% ipython --no-banner

In [1]: import numpy as np

In [2]: from numpy import linalg as LA

In [3]: np.set_printoptions(suppress=True, linewidth=160)

In [4]: def rd(a):
   ...:     return np.round(a, 3) + 0
   ...: 

In [5]: m1 = np.load("block10.npy")

In [6]: m1
Out[6]: 
array([[ 2, -2,  2, -2, -3,  1, -3],
       [ 0, -2, -1, -1, -2,  0,  2],
       [ 2, -3,  2, -3, -3, -2,  3],
       [-1, -2,  0, -1,  2, -3,  3],
       [-2,  1,  3, -2,  3, -1,  1],
       [ 2, -3,  1,  0, -2, -2,  1],
       [ 3, -3,  3,  3,  0, -3, -3],
       [-1,  0,  2, -1, -3,  3,  3],
       [-1, -3, -3,  1, -3,  2, -2],
       [ 2,  2,  4,  0,  1,  1, -7]])

In [7]: vec = np.array([0, 9, 7, 8, 9, -3, 4])

In [8]: target = m1 @ vec

In [9]: rd(LA.solve(m1.T @ m1, m1.T @ target))
Out[9]: array([ 0.,  9.,  7.,  8.,  9., -3.,  4.])

In [10]: target
Out[10]: array([-62, -43, -46,  13,  48, -28,  15, -18, -81,  24])

In [11]: rd(LA.lstsq(m1, target)[0])
Out[11]: array([ 0.,  9.,  7.,  8.,  9., -3.,  4.])

In [12]: rng = np.random.default_rng(418)

In [13]: target = target + 0.02 * rng.normal(size=10)

In [14]: rd(target)
Out[14]: array([-62.017, -43.024, -46.02 ,  13.013,  47.994, -28.004,  15.026, -18.015, -81.028,  23.996])

In [15]: coef, *_ = LA.lstsq(m1, target)

In [16]: [round(float(LA.norm(LA.solve(m1.T @ m1 + lam * np.eye(7), m1.T @ target))), 2) for lam in (0, 1, 10, 100)]
Out[16]: [17.33, 16.76, 13.78, 6.67]

In [17]: rd(LA.norm(target - m1 @ coef))
Out[17]: np.float64(0.015)

In [18]: rd(coef)
Out[18]: array([ 0.021,  8.989,  6.999,  8.005,  9.023, -2.982,  4.008])

In [19]: A2 = np.c_[m1[:, :5] @ np.array([[5, 2, -2, 4, 4],
    ...:     [1, 3, 3, -4, -2],
    ...:     [3, 0, -1, 1, 2],
    ...:     [-3, -1, 1, 0, 4],
    ...:     [-4, 5, -5, 3, 3]]), np.array([2, 2, 2, 1, 1, 0, 1, 1, 2, 1])]

In [20]: A2
Out[20]: 
array([[ 32, -15,   1,   9,  -1,   2],
       [  6, -15,   4,   1,  -8,   2],
       [ 34, -17,  -3,  13,  -3,   2],
       [-12,   3, -15,  10,   2,   1],
       [ -6,  16, -13,   0,  -3,   1],
       [ 18, -15,  -4,  15,  10,   0],
       [ 12,  -6, -15,  27,  36,   1],
       [ 16, -16,  14, -11, -13,   1],
       [ -8, -27,  12,  -4,  -9,   2],
       [ 20,  15,  -7,   7,  15,   1]])

In [21]: rd(LA.norm(A2 - m1 @ LA.lstsq(m1, A2)[0], axis=0))
Out[21]: array([0.   , 0.   , 0.   , 0.   , 0.   , 1.576])

In [22]: rd(LA.lstsq(m1, A2[:, 0])[0])
Out[22]: array([ 5.,  1.,  3., -3., -4.,  0.,  0.])

In [23]: Uu, s, vt = LA.svd(m1, full_matrices=False)

In [24]: Uu.shape, s.shape, vt.shape
Out[24]: ((10, 7), (7,), (7, 7))

In [25]: np.allclose(Uu * s @ vt, m1)
Out[25]: True

In [26]: (s > 1e-8).sum()
Out[26]: np.int64(7)

In [27]: blk = np.stack([m1, -1 * m1, m1[::-1]])

In [28]: blk.sum(axis=0)
Out[28]: 
array([[ 2,  2,  4,  0,  1,  1, -7],
       [-1, -3, -3,  1, -3,  2, -2],
       [-1,  0,  2, -1, -3,  3,  3],
       [ 3, -3,  3,  3,  0, -3, -3],
       [ 2, -3,  1,  0, -2, -2,  1],
       [-2,  1,  3, -2,  3, -1,  1],
       [-1, -2,  0, -1,  2, -3,  3],
       [ 2, -3,  2, -3, -3, -2,  3],
       [ 0, -2, -1, -1, -2,  0,  2],
       [ 2, -2,  2, -2, -3,  1, -3]])

In [29]: np.einsum("bij,cij->bc", blk, blk)
Out[29]: 
array([[ 376, -376,   94],
       [-376,  376,  -94],
       [  94,  -94,  376]])

In [30]: LA.matrix_rank(blk.reshape(3, -1))
Out[30]: np.int64(2)

In [31]: A2 = m1 / LA.norm(m1, axis=1, keepdims=True)

In [32]: gram = A2 @ A2.T

In [33]: rd(LA.norm(A2, axis=1))
Out[33]: array([1., 1., 1., 1., 1., 1., 1., 1., 1., 1.])

In [34]: rd(gram[0])
Out[34]: array([ 1.   ,  0.181,  0.439, -0.447, -0.282,  0.458,  0.414,  0.206,  0.361,  0.527])

In [35]: rd(np.degrees(np.arccos(np.clip(gram[0, 3], -1, 1))))
Out[35]: np.float64(116.565)

In [36]: (gram - 2 * np.eye(10)).round(6).argmax(axis=1)
Out[36]: array([9, 2, 5, 4, 3, 2, 5, 1, 1, 0])
